$ python3 -q
>>> import numpy as np
>>> import numpy.linalg as la
>>> np.set_printoptions(precision=2, suppress=True, linewidth=140, floatmode="fixed")
>>> F = np.array([[0, 1, 0, 0], [1, 0, 0, 1], [0, 0, 0, 0], [0, 1, 0, 0]])
>>> left, s, vt = la.svd(F)
>>> print(np.argmax(s[:-1] / (s[1:] + 1e-6)) + 1)
2
>>> M2 = left[:, :2] @ np.diag(s[:2]) @ vt[:2]
>>> print(M2)
[[0.00 1.00 0.00 0.00]
 [1.00 0.00 0.00 1.00]
 [0.00 0.00 0.00 0.00]
 [0.00 1.00 0.00 0.00]]
>>> print(la.matrix_rank(M2))
2
>>> w, evecs = la.eigh(F)
>>> print(la.eigvalsh(F @ F))
[0.00 0.00 2.00 2.00]
>>> print(np.round(evecs.T @ F @ evecs, 2) + 0)
[[-1.41  0.00  0.00  0.00]
 [ 0.00  0.00  0.00  0.00]
 [ 0.00  0.00  0.00  0.00]
 [ 0.00  0.00  0.00  1.41]]
>>> print((F != 0).astype(int))
[[0 1 0 0]
 [1 0 0 1]
 [0 0 0 0]
 [0 1 0 0]]
>>> print(np.flatnonzero(la.matrix_power((F != 0) + (F.T != 0) + np.eye(4), 4)[3]))
[0 1 3]
>>> print(F @ F)
[[1 0 0 1]
 [0 2 0 0]
 [0 0 0 0]
 [1 0 0 1]]
>>> print(la.svd(F, compute_uv=False))
[1.41 1.41 0.00 0.00]
>>> print(F.sum(axis=1))
[1 2 0 1]
>>> print(F.sum(axis=0))
[1 2 0 1]
>>> print(F - F[0])
[[ 0  0  0  0]
 [ 1 -1  0  1]
 [ 0 -1  0  0]
 [ 0  0  0  0]]
>>> print(F.shape)
(4, 4)
>>> print(np.unravel_index(np.abs(F).argmax(), F.shape))
(np.int64(0), np.int64(1))
>>> print(np.round(la.det(2 * F), 2), np.round(la.det(F), 2))
0.0 0.0
>>> print(np.round(np.poly(F), 2) + 0)
[ 1.00  0.00 -2.00  0.00  0.00]
>>> print(np.kron(np.eye(2, dtype=int), F))
[[0 1 0 0 0 0 0 0]
 [1 0 0 1 0 0 0 0]
 [0 0 0 0 0 0 0 0]
 [0 1 0 0 0 0 0 0]
 [0 0 0 0 0 1 0 0]
 [0 0 0 0 1 0 0 1]
 [0 0 0 0 0 0 0 0]
 [0 0 0 0 0 1 0 0]]
>>> print(np.round(la.eigvals(F), 2) + 0)
[-1.41  0.00  1.41  0.00]
>>> print(round(float(la.det(F[::-1])), 2))
0.0
>>> K = np.load("run2.npy")
>>> print(K)
[[2 3 1 4 2]
 [3 5 1 6 3]
 [1 1 3 3 2]
 [4 6 3 9 4]
 [2 3 2 4 3]]
>>> M2 = np.array([[1, 1, 0], [2, 0, 0]])
>>> C = np.kron(M2, K)
>>> print(C.shape)
(10, 15)
>>> print(round(la.norm(C, 2), 2), np.round(la.norm(M2, 2) * la.norm(K, 2), 2))
41.52 41.52
>>> print(la.matrix_rank(C))
8
>>> print(C)
[[ 2  3  1  4  2  2  3  1  4  2  0  0  0  0  0]
 [ 3  5  1  6  3  3  5  1  6  3  0  0  0  0  0]
 [ 1  1  3  3  2  1  1  3  3  2  0  0  0  0  0]
 [ 4  6  3  9  4  4  6  3  9  4  0  0  0  0  0]
 [ 2  3  2  4  3  2  3  2  4  3  0  0  0  0  0]
 [ 4  6  2  8  4  0  0  0  0  0  0  0  0  0  0]
 [ 6 10  2 12  6  0  0  0  0  0  0  0  0  0  0]
 [ 2  2  6  6  4  0  0  0  0  0  0  0  0  0  0]
 [ 8 12  6 18  8  0  0  0  0  0  0  0  0  0  0]
 [ 4  6  4  8  6  0  0  0  0  0  0  0  0  0  0]]
>>> w, evecs = la.eigh(K)
>>> vec = np.array([0, 0, 0, 1, 1])
>>> print(vec @ K @ vec / (vec @ vec), round(float(w[0]), 2), round(w[-1], 2))
10.0 -0.0 18.15
>>> print((np.sign(evecs[:, -1].round(6)) == np.sign(evecs[0, -1].round(6))).astype(int))
[1 1 1 1 1]
>>> print(vec @ K @ vec)
20
>>> W0 = np.load("x.npy")
>>> print(W0)
[[ 25.33  -1.30   4.51  31.63]
 [ 25.41  -0.18   4.20  30.29]
 [-39.28  -9.30  -0.72  34.16]
 [-38.29 -10.04   0.15  34.99]
 [ 26.65  -0.12   5.02  28.52]
 [-38.68 -10.94  -0.47  32.96]
 [-40.51  -7.83   2.60  33.46]
 [-38.79  -9.80   1.59  32.56]
 [-40.46 -10.50  -2.03  36.03]
 [ 26.62   0.76   4.64  30.74]
 [-41.13  -8.97   0.85  34.32]
 [-40.32 -11.06   0.58  34.37]
 [ 24.66  -1.39   4.93  30.66]
 [ 24.51   0.41   3.31  30.63]
 [ 25.83   0.28   2.35  29.98]
 [-39.84 -10.69  -0.73  33.16]
 [-38.49  -9.77   0.34  33.50]
 [-41.24  -9.52   0.50  32.91]
 [-41.98  -9.63   0.44  34.52]
 [ 26.69   1.06   4.37  31.29]
 [ 26.85  -0.06   4.43  32.34]
 [-40.28 -10.56  -1.04  31.94]
 [-40.87 -10.15  -0.31  34.21]
 [ 25.50  -1.59   5.12  28.73]]
>>> left, s, vt = la.svd(W0)
>>> print(s)
[199.50 127.11   5.18   3.99]
>>> print(np.argmax(s[:-1] / (s[1:] + 1e-6)) + 1)
2
>>> M2 = left[:, :2] @ np.diag(s[:2]) @ vt[:2]
>>> print(round(la.norm(W0 - M2, 2), 2), np.round(s[2], 2))
5.18 5.18
>>> print(la.matrix_rank(M2))
2
>>> arr = np.vander(np.arange(3) - 1, 2, increasing=True)
>>> print(arr)
[[ 1 -1]
 [ 1  0]
 [ 1  1]]
>>> print(la.svd(arr, compute_uv=False))
[1.73 1.41]
>>> print(arr @ arr.T)
[[2 1 0]
 [1 1 1]
 [0 1 2]]
>>> print(np.round(la.pinv(arr), 2) + 0)
[[ 0.33  0.33  0.33]
 [-0.50  0.00  0.50]]
>>> print(la.norm(arr, axis=0))
[1.73 1.41]
>>> print(la.norm(arr, axis=1).argmax())
0
>>> print(np.round(la.norm(arr) ** 2 / la.norm(arr, 2) ** 2, 2))
1.67
>>> print(round(float(la.norm(arr[1], 1)), 2), round(float(la.norm(arr[1], np.inf)), 2))
1.0 1.0
>>> print(round(la.norm(arr[1] - arr[2]), 2))
1.0
>>> print(np.round(la.norm(arr, "nuc"), 2))
3.15
>>> print(arr[1] @ arr[2])
1
>>> print(la.norm(arr, axis=1))
[1.41 1.00 1.41]
>>> vec = np.array([2, -2])
>>> h = np.maximum(arr @ vec, 0)
>>> print(arr * (h > 1e-9)[:, None])
[[ 1 -1]
 [ 1  0]
 [ 0  0]]
>>> print(np.maximum(arr @ vec, 0) - np.maximum(-arr @ vec, 0))
[4 2 0]
>>> print(h)
[4 2 0]
>>> print(arr.T @ h)
[ 6 -4]
>>> print(np.maximum(arr @ (3 * vec), 0))
[12  6  0]
>>> proj = arr @ la.solve(arr.T @ arr, arr.T)
>>> print(np.round(la.eigvalsh(proj), 2) + 0)
[0.00 1.00 1.00]
>>> print(np.allclose(proj @ proj, proj))
True
>>> print(np.round((np.eye(3) - proj) @ arr, 2) + 0)
[[0.00 0.00]
 [0.00 0.00]
 [0.00 0.00]]
>>> print(la.matrix_rank(np.eye(3) - proj))
1
>>> print(np.diag(proj))
[0.83 0.33 0.83]
>>> print(np.round(np.trace(proj), 2))
2.0
>>> vec = np.array([1, -5])
>>> rhs = arr @ vec
>>> print(la.solve(arr.T @ arr, arr.T @ rhs))
[ 1.00 -5.00]
>>> print(la.pinv(arr) @ arr)
[[1.00 0.00]
 [0.00 1.00]]
>>> try:
...     la.solve(arr, rhs)
... except la.LinAlgError as e:
...     print(e)
... 
Last 2 dimensions of the array must be square
>>> print(rhs)
[ 6  1 -4]
>>> print(la.lstsq(arr, rhs)[0])
[ 1.00 -5.00]
>>> rng = np.random.default_rng(91089)
>>> rhs = rhs + 0.05 * rng.normal(size=3)
>>> print(rhs)
[ 6.04  1.01 -4.06]
>>> coef, *_ = la.lstsq(arr, rhs)
>>> print(np.round(arr.T @ (rhs - arr @ coef), 2) + 0)
[0.00 0.00]
>>> print(np.round(la.norm(rhs - arr @ coef), 2))
0.01
>>> print(coef.round())
[ 1.00 -5.00]
>>> data = np.load("m.npy")
>>> print(data)
[[-1.00  1.00  1.00  1.00  1.00]
 [ 1.00 -1.00  1.00  1.00  1.00]
 [ 1.00  1.00 -1.00  1.00  1.00]
 [ 1.00  1.00  1.00 -1.00  1.00]
 [ 1.00  1.00  1.00  1.00 -1.00]]
>>> # symmetric, so the eigenvalues are real
>>> r0 = np.array([-2, 1, -3, -1, 0])
>>> M2 = data + np.outer(r0, np.eye(5)[0])
>>> print(la.matrix_rank(M2 - data))
1
>>> print(la.matrix_rank(la.inv(M2) - la.inv(data), tol=1e-8))
1
>>> print(round(la.det(M2) / la.det(data), 2), round(1 + la.solve(data, r0)[0], 2))
1.17 1.17
>>> E = np.array([[1, 1, 2, 1, 0], [1, 2, 2, 1, 2], [0, 2, 0, 1, 1], [2, 1, 0, 2, 2]])
>>> E[-1] = E[0] + 4 * E[1]
>>> print(E)
[[ 1  1  2  1  0]
 [ 1  2  2  1  2]
 [ 0  2  0  1  1]
 [ 5  9 10  5  8]]
>>> print(np.unique(E.round(6), axis=0).shape)
(4, 5)
>>> print(np.round(E @ la.pinv(E) @ E, 2) + 0)
[[ 1.00  1.00  2.00  1.00  0.00]
 [ 1.00  2.00  2.00  1.00  2.00]
 [ 0.00  2.00  0.00  1.00  1.00]
 [ 5.00  9.00 10.00  5.00  8.00]]
>>> left, s, vt = la.svd(E)
>>> evecs = vt[:(s > 1e-8).sum()]
>>> vec = E[0] + -2 * E[3] + rng.integers(2) * np.eye(5)[1]
>>> print(vec)
[ -9.00 -16.00 -18.00  -9.00 -16.00]
>>> print(round(float(la.norm(vec - evecs.T @ evecs @ vec)), 2))
0.53
>>> print(evecs.T @ evecs)
[[ 0.20 -0.03  0.39  0.04  0.01]
 [-0.03  0.72 -0.06  0.42  0.14]
 [ 0.39 -0.06  0.79  0.08  0.03]
 [ 0.04  0.42  0.08  0.37 -0.21]
 [ 0.01  0.14  0.03 -0.21  0.93]]
>>> M2 = np.array([[2, 1, 2], [-1, -2, 0], [-1, 0, -1]])
>>> J = np.tril(M2)
>>> print(J)
[[ 2  0  0]
 [-1 -2  0]
 [-1  0 -1]]
>>> O, R = la.qr(J)
>>> print(round(np.trace(O @ O.T), 2))
3.0
>>> print(np.allclose(R.T @ R, J.T @ J))
True
>>> print(np.round(O @ R, 2) + 0)
[[ 2.00  0.00  0.00]
 [-1.00 -2.00  0.00]
 [-1.00  0.00 -1.00]]
>>> print(np.round(O.T @ O, 2) + 0)
[[1.00 0.00 0.00]
 [0.00 1.00 0.00]
 [0.00 0.00 1.00]]
>>> print(O.round(2) + 0)
[[-0.82 -0.37  0.45]
 [ 0.41 -0.91  0.00]
 [ 0.41  0.18  0.89]]
>>> print(O.shape, R.shape)
(3, 3) (3, 3)
>>> print(round(float(abs(R[0, 0])), 2), round(la.norm(J[:, 0]), 2))
2.45 2.45
>>> M2 = np.array([[0, 1], [-1, -1]])
>>> C = np.kron(M2, J)
>>> print(C.shape)
(6, 6)
>>> print(C)
[[ 0  0  0  2  0  0]
 [ 0  0  0 -1 -2  0]
 [ 0  0  0 -1  0 -1]
 [-2  0  0 -2  0  0]
 [ 1  2  0  1  2  0]
 [ 1  0  1  1  0  1]]
>>> w, evecs = la.eig(J)
>>> print(np.sort(la.eigvals(la.inv(J))))
[-1.00 -0.50  0.50]
>>> print(np.prod(w))
4.0
>>> print(np.sort(la.eigvals(J @ J)))
[1.00 4.00 4.00]
>>> print(np.sort(la.eigvals(J.T)))
[-2.00 -1.00  2.00]
>>> feats = np.loadtxt("case17.csv", delimiter=",")
>>> print(feats)
[[3.00 3.00 0.00]
 [0.00 1.00 0.00]
 [0.00 0.00 0.00]]
>>> print([round(float(x), 2) for x in la.svd(feats, compute_uv=False)[:3]])
[4.3, 0.7, 0.0]
>>> print(la.lstsq(feats[:-1].T, feats[-1])[2])
2
>>> print(feats @ feats)
[[ 9.00 12.00  0.00]
 [ 0.00  1.00  0.00]
 [ 0.00  0.00  0.00]]
>>> print(np.flatnonzero(la.matrix_power((feats != 0) + (feats.T != 0) + np.eye(3), 3)[1]))
[0 1]
